In [1]: import numpy as np

In [2]: np.set_printoptions(precision=1, suppress=True, linewidth=160, legacy="1.25")

In [3]: data = np.loadtxt("block5.csv", delimiter=",")

In [4]: data
Out[4]: 
array([[ 0.,  0., -1.,  0.],
       [ 0.,  0.,  0., -1.],
       [-1.,  0.,  0.,  0.],
       [ 0., -1.,  0.,  0.]])

In [5]: data @ np.ones(4)
Out[5]: array([-1., -1., -1., -1.])

In [6]: vec = np.array([0, 0, -2, 0])

In [7]: np.linalg.inv(data)
Out[7]: 
array([[-0., -0., -1., -0.],
       [-0., -0., -0., -1.],
       [-1., -0., -0., -0.],
       [-0., -1., -0., -0.]])

In [8]: np.round(np.linalg.det(data), 1)
Out[8]: 1.0

In [9]: np.abs(np.linalg.eigvals(data))
Out[9]: array([1., 1., 1., 1.])

In [10]: 4 - np.linalg.matrix_rank(data - np.eye(4), tol=1e-8)
Out[10]: 2

In [11]: [p for p in range(1, 25) if np.allclose(np.linalg.matrix_power(data, p), np.eye(4))]
Out[11]: [2, 4, 6, 8, 10, 12, 14, 16, 18, 20, 22, 24]

In [12]: evals, vecs = np.linalg.eig(data)

In [13]: evals
Out[13]: array([ 1., -1.,  1., -1.])

In [14]: np.sort(np.linalg.eigvals(data @ data))
Out[14]: array([1., 1., 1., 1.])

In [15]: f = np.array([-2, -3, 0, -2])

In [16]: out = data + np.outer(f, np.eye(4)[3])

In [17]: np.linalg.matrix_rank(out - data)
Out[17]: 1

In [18]: np.linalg.matrix_rank(np.linalg.inv(out) - np.linalg.inv(data), tol=1e-8)
Out[18]: 1

In [19]: out
Out[19]: 
array([[ 0.,  0., -1., -2.],
       [ 0.,  0.,  0., -4.],
       [-1.,  0.,  0.,  0.],
       [ 0., -1.,  0., -2.]])

In [20]: q = data.astype(float).copy()

In [21]: for j in range(4):
    ...:     q[:, j] -= q[:, :j] @ (q[:, :j].T @ q[:, j])
    ...:     q[:, j] /= np.linalg.norm(q[:, j])
    ...: 

In [22]: q.T @ data
Out[22]: 
array([[1., 0., 0., 0.],
       [0., 1., 0., 0.],
       [0., 0., 1., 0.],
       [0., 0., 0., 1.]])
